% ipython --no-banner

In [1]: import numpy as np

In [2]: np.set_printoptions(precision=2, suppress=True, linewidth=160, legacy="1.25")

In [3]: def rnd(a):
   ...:     return np.round(a, 2) + 0
   ...: 

In [4]: E = np.load("w.npy")

In [5]: E
Out[5]: 
array([[ 3,  0,  0,  0,  0],
       [ 0,  0,  3,  0,  0],
       [ 0,  0,  0,  0,  0],
       [ 0,  0,  0, -2,  0],
       [ 0,  2,  0,  0,  0]])

In [6]: np.linalg.matrix_rank(E, rtol=0.1)
Out[6]: 4

In [7]: rnd(np.linalg.norm(E, 2) / np.linalg.norm(E))
Out[7]: 0.59

In [8]: rnd(np.linalg.pinv(E))
Out[8]: 
array([[ 0.33,  0.  ,  0.  ,  0.  ,  0.  ],
       [ 0.  ,  0.  ,  0.  ,  0.  ,  0.5 ],
       [ 0.  ,  0.33,  0.  ,  0.  ,  0.  ],
       [ 0.  ,  0.  ,  0.  , -0.5 ,  0.  ],
       [ 0.  ,  0.  ,  0.  ,  0.  ,  0.  ]])

In [9]: rnd(np.linalg.norm(E, axis=0))
Out[9]: array([3., 2., 3., 2., 0.])

In [10]: E[:, 0] @ E[:, 2]
Out[10]: 0

In [11]: E.T @ E
Out[11]: 
array([[9, 0, 0, 0, 0],
       [0, 4, 0, 0, 0],
       [0, 0, 9, 0, 0],
       [0, 0, 0, 4, 0],
       [0, 0, 0, 0, 0]])

In [12]: rng = np.random.default_rng(3739)

In [13]: idx = rng.permutation(5)

In [14]: idx
Out[14]: array([3, 2, 4, 1, 0])

In [15]: M2 = E[idx][:, idx]

In [16]: M2
Out[16]: 
array([[-2,  0,  0,  0,  0],
       [ 0,  0,  0,  0,  0],
       [ 0,  0,  0,  2,  0],
       [ 0,  3,  0,  0,  0],
       [ 0,  0,  0,  0,  3]])

In [17]: np.allclose(M2, E)
Out[17]: False

In [18]: rnd(np.trace(np.linalg.pinv(E) @ E))
Out[18]: 4.0

In [19]: r = np.linalg.matrix_rank(E)

In [20]: r
Out[20]: 4

In [21]: ns = np.linalg.svd(E)[2][r:].T

In [22]: ns @ ns.T
Out[22]: 
array([[0., 0., 0., 0., 0.],
       [0., 0., 0., 0., 0.],
       [0., 0., 0., 0., 0.],
       [0., 0., 0., 0., 0.],
       [0., 0., 0., 0., 1.]])

In [23]: np.linalg.matrix_rank(E.T @ E), np.linalg.matrix_rank(E @ E.T)
Out[23]: (4, 4)

In [24]: [int(np.linalg.matrix_rank(E[:i])) for i in range(1, len(E) + 1)]
Out[24]: [1, 2, 2, 3, 4]

In [25]: np.allclose(E @ ns, 0)
Out[25]: True

In [26]: [int(np.linalg.matrix_rank(np.delete(E, i, axis=0))) for i in range(5)]
Out[26]: [3, 3, 4, 3, 3]

In [27]: J = np.array([[0, 0, 0, 0, 0], [-2, 0, 1, 0, 0]])

In [28]: left, sig, Vt = np.linalg.svd(J)

In [29]: rnd(sig)
Out[29]: array([2.24, 0.  ])

In [30]: M2 = left[:, :1] @ np.diag(sig[:1]) @ Vt[:1]

In [31]: np.abs(J - M2).max()
Out[31]: 0.0

In [32]: np.linalg.matrix_rank(J, rtol=0.05)
Out[32]: 1

In [33]: r = np.linalg.matrix_rank(J)

In [34]: r
Out[34]: 1

In [35]: ns = np.linalg.svd(J)[2][r:].T

In [36]: [int(np.linalg.matrix_rank(J[:i])) for i in range(1, len(J) + 1)]
Out[36]: [0, 1]

In [37]: [int(np.linalg.matrix_rank(J[:, :j + 1])) for j in range(5)]
Out[37]: [1, 1, 1, 1, 1]

In [38]: ns.shape
Out[38]: (5, 4)

In [39]: rnd(ns @ ns.T)
Out[39]: 
array([[0.2, 0. , 0.4, 0. , 0. ],
       [0. , 1. , 0. , 0. , 0. ],
       [0.4, 0. , 0.8, 0. , 0. ],
       [0. , 0. , 0. , 1. , 0. ],
       [0. , 0. , 0. , 0. , 1. ]])

In [40]: t = np.radians(105)

In [41]: Rm = np.eye(5)

In [42]: Rm[2, 2] = Rm[1, 1] = np.cos(t)

In [43]: Rm[2, 1], Rm[1, 2] = -np.sin(t), np.sin(t)

In [44]: rnd(Rm)
Out[44]: 
array([[ 1.  ,  0.  ,  0.  ,  0.  ,  0.  ],
       [ 0.  , -0.26,  0.97,  0.  ,  0.  ],
       [ 0.  , -0.97, -0.26,  0.  ,  0.  ],
       [ 0.  ,  0.  ,  0.  ,  1.  ,  0.  ],
       [ 0.  ,  0.  ,  0.  ,  0.  ,  1.  ]])

In [45]: M2 = J @ Rm.T

In [46]: np.allclose(np.linalg.norm(J, axis=1), np.linalg.norm(M2, axis=1))
Out[46]: True

In [47]: rnd(np.linalg.det(Rm)), rnd(np.trace(Rm))
Out[47]: (1.0, 2.48)

In [48]: rnd(np.linalg.svd(J, compute_uv=False)), rnd(np.linalg.svd(M2, compute_uv=False))
Out[48]: (array([2.24, 0.  ]), array([2.24, 0.  ]))

In [49]: arr = np.loadtxt("run11.csv", delimiter=",")

In [50]: rnd(arr)
Out[50]: 
array([[-0.59,  1.89,  0.01, -0.12,  0.24],
       [-1.17, -0.14, -0.5 ,  0.59, -1.42],
       [ 1.06,  0.39, -1.38,  0.91, -0.05],
       [-1.06, -0.49, -1.03, -0.05,  1.26],
       [-0.23, -0.05,  0.89,  1.67,  0.58]])

In [51]: rnd(arr[:, 0] @ arr[:, 4])
Out[51]: 0.0

In [52]: rnd(np.linalg.svd(arr, compute_uv=False))
Out[52]: array([2., 2., 2., 2., 2.])

In [53]: idx = rng.permutation(5)

In [54]: idx
Out[54]: array([0, 4, 1, 2, 3])

In [55]: M2 = arr[idx][:, idx]

In [56]: rnd(np.linalg.det(M2)), rnd(np.linalg.det(arr[idx]))
Out[56]: (32.0, -32.0)

In [57]: rnd(np.trace(M2))
Out[57]: -1.58

In [58]: left, sig, Vt = np.linalg.svd(E)

In [59]: np.argmax(sig[:-1] / (sig[1:] + 1e-6)) + 1
Out[59]: 4

In [60]: M2 = left[:, :4] @ np.diag(sig[:4]) @ Vt[:4]

In [61]: np.linalg.matrix_rank(M2)
Out[61]: 4

In [62]: rnd(np.linalg.norm(E - M2) / np.linalg.norm(E))
Out[62]: 0.0

In [63]: M2
Out[63]: 
array([[ 3.,  0.,  0.,  0.,  0.],
       [ 0.,  0.,  3.,  0.,  0.],
       [ 0.,  0.,  0.,  0.,  0.],
       [ 0.,  0.,  0., -2.,  0.],
       [ 0.,  2.,  0.,  0.,  0.]])

In [64]: rnd(np.linalg.norm(E - M2, 2)), sig[4]
Out[64]: (0.0, 0.0)

In [65]: rnd(np.linalg.norm(arr, axis=0))
Out[65]: array([2., 2., 2., 2., 2.])

In [66]: np.linalg.norm(arr, axis=1).argmax()
Out[66]: 1

In [67]: rnd(np.linalg.norm(arr[4], 1)), rnd(np.linalg.norm(arr[4], np.inf))
Out[67]: (3.43, 1.67)

In [68]: rnd(np.linalg.norm(arr, 2))
Out[68]: 2.0

In [69]: data = np.load("a.npy")

In [70]: data
Out[70]: 
array([[ 2,  1,  2,  0,  3],
       [ 0,  1,  3,  1,  0],
       [ 0,  0, -2,  0,  1],
       [ 0,  0,  0, -3,  3],
       [ 0,  0,  0,  0,  0]])

In [71]: # null space of dimension 1

In [72]: hat = np.triu(np.array([[2, 0, 0, 3, 1],
    ...:     [2, 3, 1, 2, 3],
    ...:     [0, 0, 3, 3, 0],
    ...:     [3, 2, 2, 2, 1],
    ...:     [3, 2, 0, 0, 1]]), 1) + np.eye(5)

In [73]: M2 = hat @ arr @ np.linalg.inv(hat)

In [74]: rnd(np.linalg.det(M2))
Out[74]: 32.0

In [75]: rnd(np.trace(M2)), rnd(np.trace(arr))
Out[75]: (-1.58, -1.58)

In [76]: rnd(np.poly(M2))
Out[76]: array([  1.  ,   1.58,   1.38,  -2.75, -12.6 , -32.  ])

In [77]: np.prod(np.diag(data)), rnd(np.linalg.det(data))
Out[77]: (0, 0.0)

In [78]: np.linalg.matrix_rank(data - data[0, 0] * np.eye(5))
Out[78]: 4

In [79]: rnd(np.sort(np.linalg.eigvals(data)))
Out[79]: array([-3., -2.,  0.,  1.,  2.])

In [80]: def softmax(z):
    ...:     e = np.exp(z - z.max(axis=-1, keepdims=True))
    ...:     return e / e.sum(axis=-1, keepdims=True)
    ...: 

In [81]: rnd(softmax(10 * E[4]))
Out[81]: array([0., 1., 0., 0., 0.])

In [82]: rnd(softmax(E[4]))
Out[82]: array([0.09, 0.65, 0.09, 0.09, 0.09])

In [83]: rnd(softmax(E[4] + -3))
Out[83]: array([0.09, 0.65, 0.09, 0.09, 0.09])

In [84]: att = E @ E.T / np.sqrt(5)

In [85]: rnd(softmax(att + np.triu(np.full(att.shape, -np.inf), 1)))
Out[85]: 
array([[1.  , 0.  , 0.  , 0.  , 0.  ],
       [0.02, 0.98, 0.  , 0.  , 0.  ],
       [0.33, 0.33, 0.33, 0.  , 0.  ],
       [0.11, 0.11, 0.11, 0.67, 0.  ],
       [0.1 , 0.1 , 0.1 , 0.1 , 0.6 ]])

In [86]: rnd(softmax(att)[4] @ E)
Out[86]: array([ 0.3,  1.2,  0.3, -0.2,  0. ])

In [87]: mat = np.load("block6.npy")

In [88]: mat
Out[88]: 
array([[-1.2 , -0.07, -0.99],
       [ 1.34, -0.05,  1.43],
       [ 1.35,  0.04,  1.52],
       [-0.04, -0.11, -0.06],
       [-0.58, -0.03, -0.38],
       [ 1.43,  0.  ,  1.2 ],
       [-0.41,  0.  , -0.15],
       [-0.84,  0.17, -0.99],
       [-0.77, -0.03, -0.66],
       [ 0.84,  0.04,  0.81],
       [-1.54, -0.06, -1.5 ],
       [ 0.35, -0.14,  0.64],
       [-2.11, -0.16, -1.84],
       [-2.07, -0.15, -2.03],
       [ 0.79,  0.09,  0.85],
       [ 0.39,  0.24,  0.31],
       [-0.28, -0.01, -0.34],
       [ 0.58,  0.22,  0.52],
       [ 0.72,  0.07,  0.85],
       [-0.75, -0.13, -0.6 ],
       [-0.18, -0.09, -0.18],
       [-0.08, -0.11,  0.1 ],
       [-0.06,  0.17, -0.09],
       [-0.47,  0.16, -0.52],
       [ 1.21, -0.17,  1.26],
       [-0.73,  0.07, -0.56],
       [ 0.12, -0.11,  0.08],
       [ 1.37, -0.19,  1.18]])

In [89]: hat = mat @ np.linalg.solve(mat.T @ mat, mat.T)

In [90]: rnd(np.linalg.eigvalsh(hat))
Out[90]: array([0., 0., 0., 0., 0., 0., 0., 0., 0., 0., 0., 0., 0., 0., 0., 0., 0., 0., 0., 0., 0., 0., 0., 0., 0., 1., 1., 1.])

In [91]: rnd(np.diag(hat))
Out[91]: 
array([0.09, 0.12, 0.19, 0.04, 0.07, 0.13, 0.13, 0.15, 0.03, 0.03, 0.09, 0.2 , 0.23, 0.21, 0.07, 0.14, 0.01, 0.12, 0.1 , 0.06, 0.02, 0.07, 0.07, 0.08, 0.15,
       0.09, 0.04, 0.26])

In [92]: round(np.log10(np.linalg.cond(mat)))
Out[92]: 1

In [93]: t = np.radians(135)

In [94]: Rm = np.eye(3)

In [95]: Rm[0, 0] = Rm[1, 1] = np.cos(t)

In [96]: Rm[0, 1], Rm[1, 0] = -np.sin(t), np.sin(t)

In [97]: rnd(Rm)
Out[97]: 
array([[-0.71, -0.71,  0.  ],
       [ 0.71, -0.71,  0.  ],
       [ 0.  ,  0.  ,  1.  ]])

In [98]: M2 = mat @ Rm.T

In [99]: rnd(np.linalg.det(Rm)), rnd(np.trace(Rm))
Out[99]: (1.0, -0.41)

In [100]: np.allclose(np.linalg.norm(mat, axis=1), np.linalg.norm(M2, axis=1))
Out[100]: True

In [101]: rnd(np.abs(M2 - mat).max(axis=0))
Out[101]: array([3.72, 1.29, 0.  ])

In [102]: A = np.loadtxt("dump.csv", delimiter=",")

In [103]: A
Out[103]: 
array([[-1.,  0.],
       [ 1.,  2.],
       [ 3.,  4.],
       [ 5.,  6.],
       [ 7.,  8.]])

In [104]: rnd(np.linalg.norm(A, 2) / np.linalg.norm(A))
Out[104]: 1.0

In [105]: rnd(np.abs(np.linalg.svd(A)[2][-1]))
Out[105]: array([0.77, 0.64])

In [106]: round(np.log10(np.linalg.cond(A)))
Out[106]: 1

In [107]: np.linalg.matrix_rank(A, rtol=0.1)
Out[107]: 1

In [108]: M2 = np.c_[A[:, :1] @ np.array([[0]]), np.array([2, 3, -4, 3, 3])]

In [109]: M2
Out[109]: 
array([[ 0.,  2.],
       [ 0.,  3.],
       [ 0., -4.],
       [ 0.,  3.],
       [ 0.,  3.]])

In [110]: rnd(np.linalg.lstsq(A, M2[:, 0])[0])
Out[110]: array([0., 0.])

In [111]: np.linalg.matrix_rank(M2)
Out[111]: 1

In [112]: np.linalg.matrix_rank(np.c_[A, M2])
Out[112]: 3

In [113]: K = np.load("arr.npy")

In [114]: K
Out[114]: 
array([[-1.3,  2. ,  1. ],
       [-0.1, 28. , -0.8],
       [ 0.9, -2. ,  0.5],
       [-1.3, 34. ,  0.8]])

In [115]: # column 1 dominates

In [116]: left, sig, Vt = np.linalg.svd(arr, full_matrices=False)

In [117]: rnd(sig / sig[0])
Out[117]: array([1., 1., 1., 1., 1.])

In [118]: np.allclose(left * sig @ Vt, arr)
Out[118]: True

In [119]: (sig > 1e-8).sum()
Out[119]: 5

In [120]: rnd(sig)
Out[120]: array([2., 2., 2., 2., 2.])

In [121]: rnd(np.cumsum(sig ** 2) / np.sum(sig ** 2))
Out[121]: array([0.2, 0.4, 0.6, 0.8, 1. ])

In [122]: rnd(np.sqrt((sig ** 2).sum())), rnd(np.linalg.norm(arr))
Out[122]: (4.47, 4.47)

In [123]: [round(float(x), 2) for x in np.linalg.svd(K, compute_uv=False)[:3]]
Out[123]: [44.15, 2.08, 1.01]

In [124]: round(np.log10(np.linalg.cond(K)))
Out[124]: 2

In [125]: m1 = np.array([[1.58, 1.75, 0.77, 0.4, -1.21], [1.53, -0.57, 1.45, 0.66, 0.64]])

In [126]: m1
Out[126]: 
array([[ 1.58,  1.75,  0.77,  0.4 , -1.21],
       [ 1.53, -0.57,  1.45,  0.66,  0.64]])

In [127]: u = np.array([0, 1, 0])

In [128]: np.convolve(m1[1], u)
Out[128]: array([ 0.  ,  1.53, -0.57,  1.45,  0.66,  0.64,  0.  ])

In [129]: rnd(np.cross(m1[1, :3], m1[0, :3]))
Out[129]: array([-2.98,  1.11,  3.58])

In [130]: M2 = m1 / np.linalg.norm(m1, axis=1, keepdims=True)

In [131]: cov = M2 @ M2.T

In [132]: (cov - 2 * np.eye(2)).round(6).argmax(axis=1)
Out[132]: array([1, 0])

In [133]: rnd(cov)
Out[133]: 
array([[1.  , 0.31],
       [0.31, 1.  ]])

In [134]: rnd(cov[1])
Out[134]: array([0.31, 1.  ])

In [135]: (np.abs(cov) > 0.9).astype(int)
Out[135]: 
array([[1, 0],
       [0, 1]])

In [136]: rnd(np.linalg.norm(M2, axis=1))
Out[136]: array([1., 1.])

In [137]: rnd(np.linalg.norm(m1, axis=0))
Out[137]: array([2.2 , 1.84, 1.64, 0.77, 1.37])

In [138]: rnd(np.linalg.norm(m1[1], 1)), rnd(np.linalg.norm(m1[1], np.inf))
Out[138]: (4.85, 1.53)

In [139]: rnd(np.linalg.norm(m1) ** 2 / np.linalg.norm(m1, 2) ** 2)
Out[139]: 1.49

In [140]: np.linalg.norm(m1, axis=1).argmax()
Out[140]: 0

In [141]: rnd(np.linalg.norm(m1, 1)), rnd(np.linalg.norm(m1, np.inf))
Out[141]: (3.11, 5.71)

In [142]: rnd(np.linalg.norm(m1, 2))
Out[142]: 3.0
